>>> import numpy as np
>>> np.set_printoptions(precision=2, suppress=True, linewidth=200)
>>> m1 = np.load("sample17.npy")
>>> print(m1)
[[3. 0. 0. 0. 0. 2.]
 [0. 3. 2. 2. 2. 0.]
 [0. 2. 3. 2. 2. 0.]
 [0. 2. 2. 3. 2. 0.]
 [0. 2. 2. 2. 3. 0.]
 [2. 0. 0. 0. 0. 3.]]
>>> # 2 blocks once reordered
>>> w, evecs = np.linalg.eigh(m1)
>>> np.unique(w.round(6) + 0, return_counts=True)[1]
array([4, 1, 1])
>>> print(np.round(np.linalg.eigvalsh(m1 + -1 * np.eye(6)), 2) + 0)
[0. 0. 0. 0. 4. 8.]
>>> np.abs(evecs[:, -1]).round(6).argmax()
np.int64(1)
>>> B = m1 / np.sqrt((m1 ** 2).mean(axis=1, keepdims=True))
>>> np.linalg.norm(B, axis=1)
array([2.45, 2.45, 2.45, 2.45, 2.45, 2.45])
>>> B[2]
array([0.  , 1.07, 1.6 , 1.07, 1.07, 0.  ])
>>> w, evecs = np.linalg.eigh(m1)
>>> x = np.array([-2, 1, 1, -1, -1, 1])
>>> np.abs(m1).sum(axis=1).max(), round(float(np.abs(w).max()), 2)
(np.float64(9.0), 9.0)
>>> J = np.load("data.npy")
>>> print(J)
[[ 1.3  0.8 -0.7  0.   0.9 -0.9 -0.5  0.8]
 [ 0.1 -0.6 -1.   0.6  0.7 -0.3  1.4  0.3]
 [ 0.9  1.9  1.2  0.9 -2.  -0.1  0.8  0.6]]
>>> T = np.stack([J, 4 * J, J[::-1]])
>>> np.linalg.norm(T, axis=(1, 2))
array([ 4.62, 18.49,  4.62])
>>> np.linalg.matrix_rank(T)
array([3, 3, 3])
>>> print((T @ J.T).shape)
(3, 3, 3)
>>> theta = np.radians(180)
>>> R = np.eye(8)
>>> R[4, 4] = R[6, 6] = np.cos(theta)
>>> R[4, 6], R[6, 4] = -np.sin(theta), np.sin(theta)
>>> R.round(2) + 0
array([[ 1.,  0.,  0.,  0.,  0.,  0.,  0.,  0.],
       [ 0.,  1.,  0.,  0.,  0.,  0.,  0.,  0.],
       [ 0.,  0.,  1.,  0.,  0.,  0.,  0.,  0.],
       [ 0.,  0.,  0.,  1.,  0.,  0.,  0.,  0.],
       [ 0.,  0.,  0.,  0., -1.,  0.,  0.,  0.],
       [ 0.,  0.,  0.,  0.,  0.,  1.,  0.,  0.],
       [ 0.,  0.,  0.,  0.,  0.,  0., -1.,  0.],
       [ 0.,  0.,  0.,  0.,  0.,  0.,  0.,  1.]])
>>> B = J @ R.T
>>> np.allclose(np.linalg.norm(J, axis=1), np.linalg.norm(B, axis=1))
True
>>> np.abs(B - J).max(axis=0)
array([0. , 0. , 0. , 0. , 4. , 0. , 2.8, 0. ])
>>> np.allclose(J @ J.T, B @ B.T)
True
>>> round(np.linalg.det(R), 2), np.trace(R)
(np.float64(1.0), np.float64(4.0))
>>> C2 = J.T @ J
>>> round(float(np.trace(C2)), 2), round(float((J ** 2).sum()), 2)
(21.37, 21.37)
>>> np.allclose(C2, C2.T)
True
>>> print(np.diag(C2))
[2.51 4.61 2.93 1.17 5.3  0.91 2.85 1.09]
>>> w1 = np.array([[3, -1, -3, -3, 2, 0],
...     [1, 1, 3, 1, 3, 1],
...     [-3, 2, -2, 2, 2, -3],
...     [-1, -3, -1, -3, 2, -1],
...     [-2, 1, -1, -1, 0, 0],
...     [0, -2, 2, 0, 3, 0],
...     [1, 1, -3, 3, -2, 3],
...     [-1, 3, -2, 1, 1, -3]])
>>> beta = np.array([9, 2, 6, 6, 5, 2])
>>> hid = np.maximum(J @ w1 + beta, 0)
>>> (hid > 0).astype(int)
array([[1, 1, 1, 0, 1, 1],
       [1, 1, 0, 1, 0, 1],
       [1, 1, 1, 1, 1, 0]])
>>> np.linalg.matrix_rank(hid)
np.int64(3)
>>> (hid > 0).mean(axis=0)
array([1.  , 1.  , 0.67, 0.67, 0.67, 0.67])
>>> Z = np.array([[3, -6], [-5, -4], [-4, -3], [2, -7], [7, 1], [3, -5]])
>>> print((hid @ Z).round(6).argmax(axis=1))
[0 0 0]
>>> w1 @ Z
array([[ 34,  18],
       [ 12, -28],
       [ -2,  19],
       [ 21,  49],
       [ -9,  18],
       [ 23,   5],
       [ 11, -39],
       [-10,   9]])
>>> hid @ Z
array([[  59.1, -101.6],
       [  58.4, -140.4],
       [ 134.4, -159.4]])
>>> arr = np.array([[3, 0, 2, -3, 0, -3],
...     [6, 2, 2, -3, -1, -1],
...     [8, -1, 5, -4, 0, -1],
...     [10, -4, 5, -1, 3, -2],
...     [9, -5, 8, -1, 1, -3],
...     [7, -7, 7, 1, 0, 0],
...     [4, -5, 6, 0, -3, -3],
...     [5, -3, 4, 2, -2, -5],
...     [5, -3, 2, 1, 1, -6],
...     [3, 0, 4, 3, 0, -6]])
>>> arr
array([[ 3,  0,  2, -3,  0, -3],
       [ 6,  2,  2, -3, -1, -1],
       [ 8, -1,  5, -4,  0, -1],
       [10, -4,  5, -1,  3, -2],
       [ 9, -5,  8, -1,  1, -3],
       [ 7, -7,  7,  1,  0,  0],
       [ 4, -5,  6,  0, -3, -3],
       [ 5, -3,  4,  2, -2, -5],
       [ 5, -3,  2,  1,  1, -6],
       [ 3,  0,  4,  3,  0, -6]])
>>> P = arr @ np.linalg.solve(arr.T @ arr, arr.T)
>>> np.trace(P)
np.float64(6.0)
>>> np.allclose(P @ P, P)
True
>>> np.round(np.linalg.eigvalsh(P), 2) + 0
array([0., 0., 0., 0., 1., 1., 1., 1., 1., 1.])
>>> O, evecs = np.linalg.qr(arr[:, :5])[0], np.linalg.qr(arr[:, 5:])[0]
>>> sv = np.linalg.svd(O.T @ evecs, compute_uv=False)
>>> (sv > 0.9).sum()
np.int64(0)
>>> np.degrees(np.arccos(sv.clip(0, 1)))
array([33.06])
>>> B = arr[0, 0] * arr[1:] - np.outer(arr[1:, 0], arr[0])
>>> B
array([[  0,   6,  -6,   9,  -3,  15],
       [  0,  -3,  -1,  12,   0,  21],
       [  0, -12,  -5,  27,   9,  24],
       [  0, -15,   6,  24,   3,  18],
       [  0, -21,   7,  24,   0,  21],
       [  0, -15,  10,  12,  -9,   3],
       [  0,  -9,   2,  21,  -6,   0],
       [  0,  -9,  -4,  18,   3,  -3],
       [  0,   0,   6,  18,   0,  -9]])
>>> np.flatnonzero(~B.round(6).any(axis=1))
array([], dtype=int64)
